$ python3 -q
>>> import numpy as np
>>> np.set_printoptions(suppress=True, linewidth=200)
>>> u = np.array([1, 0, 0, 2])
>>> E = np.array([np.roll(u, i) for i in range(4)])
>>> E
array([[1, 0, 0, 2],
       [2, 1, 0, 0],
       [0, 2, 1, 0],
       [0, 0, 2, 1]])
>>> x0 = np.array([-3, 2, 1, 2])
>>> h1 = np.maximum(E @ x0, 0)
>>> E.T @ h1
array([ 1, 10, 13,  6])
>>> h1
array([1, 0, 5, 4])
>>> np.maximum(E @ x0, 0) - np.maximum(-E @ x0, 0)
array([ 1, -4,  5,  4])
>>> Y = np.array([[0.4, 1.5, -0.4],
...     [-0.5, -0.7, 1.1],
...     [-1.5, 1.0, -1.4],
...     [-0.5, -0.2, -0.7],
...     [-0.4, -0.9, 1.2],
...     [1.6, 0.5, 1.1],
...     [-0.9, 0.5, -1.6],
...     [-1.0, 0.4, 0.9],
...     [0.1, 0.1, 2.5],
...     [0.2, -0.3, -1.6],
...     [0.4, 0.3, -0.4]])
>>> C = np.array([[1.9, 1.2, 1.8, -0.6, -0.9, -1.3, 0.2, -2.1, -0.2],
...     [-0.3, 1.8, 0.5, -1.4, -0.8, -0.8, 2.3, 1.1, -0.5],
...     [-1.7, 1.8, 0.6, -1.7, 0.7, 2.1, -0.4, 1.5, -0.1]])
>>> F = Y @ C
>>> F.round(4)
array([[ 0.99,  2.46,  1.23, -1.66, -1.84, -2.56,  3.69,  0.21, -0.79],
       [-2.61,  0.12, -0.59, -0.59,  1.78,  3.52, -2.15,  1.93,  0.34],
       [-0.77, -2.52, -3.04,  1.88, -0.43, -1.79,  2.56,  2.15, -0.06],
       [ 0.3 , -2.22, -1.42,  1.77,  0.12, -0.66, -0.28, -0.22,  0.27],
       [-2.53,  0.06, -0.45, -0.54,  1.92,  3.76, -2.63,  1.65,  0.41],
       [ 1.02,  4.8 ,  3.79, -3.53, -1.07, -0.17,  1.03, -1.16, -0.68],
       [ 0.86, -3.06, -2.33,  2.56, -0.71, -2.59,  1.61,  0.04,  0.09],
       [-3.55,  1.14, -1.06, -1.49,  1.21,  2.87,  0.36,  3.89, -0.09],
       [-4.09,  4.8 ,  1.73, -4.45,  1.58,  5.04, -0.75,  3.65, -0.32],
       [ 3.19, -3.18, -0.75,  3.02, -1.06, -3.38, -0.01, -3.15,  0.27],
       [ 1.35,  0.3 ,  0.63,  0.02, -0.88, -1.6 ,  0.93, -1.11, -0.19]])
>>> # rows and columns are dependent
>>> round(np.linalg.norm(F, 2) / np.linalg.norm(F), 4)
np.float64(0.7848)
>>> np.argsort(-np.linalg.norm(F, axis=0).round(6), kind="stable")[:3]
array([5, 1, 3])
>>> np.linalg.matrix_rank(F, rtol=0.1)
np.int64(3)
>>> W1 = np.array([[-5, -5, -7, -8, -1],
...     [-8, 2, -4, -9, -6],
...     [-4, 9, 0, -6, -5],
...     [-9, 3, -5, 7, 6],
...     [-6, -4, -8, 5, -8],
...     [-9, -4, 2, 9, 5],
...     [-3, 3, 3, 0, -1],
...     [1, -2, 6, 3, 6],
...     [4, 4, -9, -5, -4]])
>>> b = np.array([8, 2, 4, 1, 9])
>>> act = np.maximum(F @ W1 + b, 0)
>>> (act > 0).astype(int)
array([[1, 1, 1, 0, 0],
       [0, 0, 1, 1, 1],
       [1, 0, 1, 1, 1],
       [1, 0, 0, 1, 1],
       [0, 0, 1, 1, 1],
       [0, 1, 1, 0, 0],
       [1, 0, 1, 1, 1],
       [1, 0, 1, 1, 1],
       [0, 0, 1, 1, 0],
       [1, 1, 0, 0, 1],
       [1, 1, 0, 0, 0]])
>>> C = np.array([[3, 2, 2], [2, 3, 3], [2, 1, 3], [3, 1, 2], [0, 3, 1]])
>>> W1 @ C
array([[-63, -43, -63],
       [-55, -41, -46],
       [-12,  -2,   2],
       [-10,  11,  -4],
       [-27, -51, -46],
       [ -4,  -4,  -1],
       [  3,   3,  11],
       [ 20,  23,  26],
       [-13,  -6, -21]])
>>> (act @ C).round(6).argmax(axis=1)
array([2, 0, 0, 1, 0, 2, 1, 2, 2, 1, 1])
>>> P = np.triu(np.array([[3, 2, 3, 1], [0, 2, 0, 1], [1, 2, 0, 0], [0, 0, 1, 2]]), 1) + np.eye(4)
>>> Y = P @ E @ np.linalg.inv(P)
>>> np.trace(Y), np.trace(E)
(np.float64(4.0), np.int64(4))
>>> Y
array([[  5.,  -2., -10.,   0.],
       [  2.,  -3.,  -4.,   2.],
       [  0.,   2.,   1.,  -2.],
       [  0.,   0.,   2.,   1.]])
>>> left, sv, VT = np.linalg.svd(F)
>>> np.argmax(sv[:-1] / (sv[1:] + 1e-6)) + 1
np.int64(3)
>>> sv.round(4) + 0
array([16.4722, 11.062 ,  6.8415,  0.    ,  0.    ,  0.    ,  0.    ,  0.    ,  0.    ])
>>> Y = left[:, :3] @ np.diag(sv[:3]) @ VT[:3]
>>> np.round(np.linalg.norm(F - Y) / np.linalg.norm(F), 4)
np.float64(0.0)
>>> np.linalg.matrix_rank(Y)
np.int64(3)
>>> np.abs(np.diag(np.linalg.qr(F)[1])) > 1e-9
array([ True,  True,  True, False, False, False, False, False, False])
>>> np.allclose(F[:-1].T @ np.linalg.lstsq(F[:-1].T, F[-1])[0], F[-1])
True
>>> th = np.deg2rad(120)
>>> mat = np.eye(7)
>>> mat[np.ix_([2, 6], [2, 6])] = [[np.cos(th), -np.sin(th)], [np.sin(th), np.cos(th)]]
>>> mat.round(4)
array([[ 1.   ,  0.   ,  0.   ,  0.   ,  0.   ,  0.   ,  0.   ],
       [ 0.   ,  1.   ,  0.   ,  0.   ,  0.   ,  0.   ,  0.   ],
       [ 0.   ,  0.   , -0.5  ,  0.   ,  0.   ,  0.   , -0.866],
       [ 0.   ,  0.   ,  0.   ,  1.   ,  0.   ,  0.   ,  0.   ],
       [ 0.   ,  0.   ,  0.   ,  0.   ,  1.   ,  0.   ,  0.   ],
       [ 0.   ,  0.   ,  0.   ,  0.   ,  0.   ,  1.   ,  0.   ],
       [ 0.   ,  0.   ,  0.866,  0.   ,  0.   ,  0.   , -0.5  ]])
>>> # keeps lengths
>>> rng = np.random.default_rng(373)
>>> idx = rng.permutation(7)
>>> idx
array([2, 5, 6, 1, 3, 0, 4])
>>> Y = mat[idx][:, idx]
>>> np.round(np.sort(np.abs(np.linalg.eigvals(Y))), 4)
array([1., 1., 1., 1., 1., 1., 1.])
>>> np.allclose(Y, mat)
False
>>> u = np.array([0, 3, 0, -3, -2, -2, -3])
>>> Y = mat + np.outer(u, np.eye(7)[3])
>>> round(np.linalg.det(Y) / np.linalg.det(mat), 4), round(1 + np.linalg.solve(mat, u)[3], 4)
(np.float64(-2.0), np.float64(-2.0))
>>> x0 = np.array([3, -1, 3, -3, -3, -1, 0])
>>> target = mat @ x0
>>> target.round(4)
array([ 3.    , -1.    , -1.5   , -3.    , -3.    , -1.    ,  2.5981])
>>> np.round(np.linalg.solve(mat, mat[:, 5]), 4)
array([ 0.,  0.,  0.,  0.,  0.,  1., -0.])
>>> np.round(np.linalg.solve(mat.T, mat[4]), 4)
array([ 0.,  0., -0.,  0.,  1.,  0.,  0.])
>>> np.flatnonzero(np.linalg.matrix_power((mat != 0) + (mat.T != 0) + np.eye(7), 7)[1])
array([1])
>>> np.round(np.sort(np.linalg.eigvals(mat).real), 4)
array([-0.5, -0.5,  1. ,  1. ,  1. ,  1. ,  1. ])
>>> np.round(np.linalg.norm(mat, axis=0), 4)
array([1., 1., 1., 1., 1., 1., 1.])
>>> np.round(np.linalg.svd(mat, compute_uv=False), 4)
array([1., 1., 1., 1., 1., 1., 1.])
>>> A = np.loadtxt("x.csv", delimiter=",")
>>> A
array([[-4.,  0.,  0.,  0.,  0.,  0.,  0.,  0.],
       [-5.,  3.,  0.,  0.,  0.,  0.,  0.,  0.],
       [ 1.,  3., -1.,  0.,  0.,  0.,  0.,  0.],
       [-1.,  3., -2.,  3.,  0.,  0.,  0.,  0.],
       [-1., -4., -3.,  2.,  5.,  0.,  0.,  0.],
       [ 0., -3., -1., -5.,  0., -2.,  0.,  0.],
       [ 2.,  3.,  1., -4., -2.,  4.,  5.,  0.],
       [ 0., -1.,  2.,  3.,  3., -1.,  0., -1.]])
>>> # triangular
>>> np.round(np.sort(np.linalg.eigvals(A)), 4)
array([-4., -2., -1., -1.,  3.,  3.,  5.,  5.])
>>> T = np.stack([A, 3 * A, A[::-1]])
>>> T.shape
(3, 8, 8)
>>> np.linalg.matrix_rank(T.reshape(3, -1))
np.int64(2)
>>> (T @ A.T).shape
(3, 8, 8)
>>> np.round(np.linalg.norm(T, axis=(1, 2)), 4)
array([16.6733, 50.02  , 16.6733])
>>> u = np.array([6, -3, 8, 3, 9, -8, -6, 1])
>>> Y = A + np.outer(u, np.eye(8)[3])
>>> Y
array([[ -4.,   0.,   0.,   6.,   0.,   0.,   0.,   0.],
       [ -5.,   3.,   0.,  -3.,   0.,   0.,   0.,   0.],
       [  1.,   3.,  -1.,   8.,   0.,   0.,   0.,   0.],
       [ -1.,   3.,  -2.,   6.,   0.,   0.,   0.,   0.],
       [ -1.,  -4.,  -3.,  11.,   5.,   0.,   0.,   0.],
       [  0.,  -3.,  -1., -13.,   0.,  -2.,   0.,   0.],
       [  2.,   3.,   1., -10.,  -2.,   4.,   5.,   0.],
       [  0.,  -1.,   2.,   4.,   3.,  -1.,   0.,  -1.]])
>>> np.round(np.linalg.det(Y) / np.linalg.det(A), 4), round(float(1 + np.linalg.solve(A, u)[3]), 4)
(np.float64(-8.3333), -8.3333)
>>> np.linalg.matrix_rank(np.linalg.inv(Y) - np.linalg.inv(A), tol=1e-8)
np.int64(1)
>>> np.linalg.matrix_rank(Y - A)
np.int64(1)
